$ python -q
>>> import numpy as np
>>> np.set_printoptions(precision=1, suppress=True, linewidth=140, floatmode="fixed")
>>> tidy = lambda a: np.round(a, 1) + 0
>>> W0 = np.load("m.npy")
>>> W0
array([[ 1.3, -4.8,  0.0],
       [-4.2,  2.5,  0.9],
       [-1.5, -1.6, -4.5],
       [-4.9,  0.8, -0.2],
       [-0.4, -4.9, -1.1],
       [ 3.1, -0.4,  3.9],
       [-0.1, -1.9,  4.6],
       [ 2.8,  3.4, -2.4],
       [-4.7,  0.8,  1.6],
       [ 5.0, -0.1,  0.6],
       [ 1.6, -0.1, -4.7],
       [ 5.0,  0.5, -0.5],
       [ 1.0,  1.6,  4.6],
       [ 0.1, -0.9,  4.9],
       [-3.4, -2.6, -2.6],
       [ 4.7, -1.6,  0.7],
       [ 1.5,  2.9,  3.8],
       [-1.3, -4.8,  0.7],
       [-1.4,  4.5,  1.7],
       [ 1.7,  4.2,  2.1],
       [ 4.0, -3.0,  0.3],
       [ 3.4,  1.6,  3.4],
       [-1.5,  4.7,  0.5],
       [ 0.3,  2.9,  4.0],
       [ 0.8,  1.4,  4.7]])
>>> cen = W0 - W0.mean(axis=1)
Traceback (most recent call last):
  File "<python-input-5>", line 1, in <module>
    cen = W0 - W0.mean(axis=1)
          ~~~^~~~~~~~~~~~~~~~~
ValueError: operands could not be broadcast together with shapes (25,3) (25,) 
>>> cen = W0 - W0.mean(axis=0)
>>> U, sigma, Vt = np.linalg.svd(cen, full_matrices=False)
>>> tidy(Vt[0] * np.sign(Vt[0, np.abs(Vt[0]).argmax()]))
array([0.2, 0.7, 0.7])
>>> tidy(cen.mean(axis=0))
array([0.0, 0.0, 0.0])
>>> np.searchsorted(np.cumsum(sigma ** 2) / (sigma ** 2).sum(), 0.9) + 1
np.int64(3)
>>> tidy(sigma)
array([15.6, 14.5, 11.6])
>>> np.abs(U[:, 0]).argmax()
np.int64(2)
>>> np.linalg.matrix_rank(cen)
np.int64(3)
>>> vec = np.array([1, -2, 1])
>>> y = W0 @ vec
>>> tidy(np.linalg.lstsq(W0, y)[0])
array([ 1.0, -2.0,  1.0])
>>> try:
...     np.linalg.solve(W0, y)
... except np.linalg.LinAlgError as e:
...     print(e)
... 
Last 2 dimensions of the array must be square
>>> rng = np.random.default_rng(4)
>>> y = y + 0.3 * rng.normal(size=25)
>>> tidy(y)
array([ 10.7,  -8.4,  -2.3,  -6.5,   7.8,   7.8,   8.1,  -6.4,  -5.2,   5.9,  -2.8,   4.0,   2.5,   7.0,  -1.2,   9.3,  -1.1,   9.3,  -8.8,
        -4.9,  10.1,   3.4, -10.3,  -1.5,   3.1])
>>> beta, *_ = np.linalg.lstsq(W0, y)
>>> [round(float(np.linalg.norm(np.linalg.solve(W0.T @ W0 + lam * np.eye(3), W0.T @ y))), 2) for lam in (0, 1, 10, 100)]
[2.45, 2.44, 2.32, 1.58]
>>> tidy(W0.T @ (y - W0 @ beta))
array([0.0, 0.0, 0.0])
>>> tidy(np.linalg.norm(y - W0 @ beta))
np.float64(1.5)
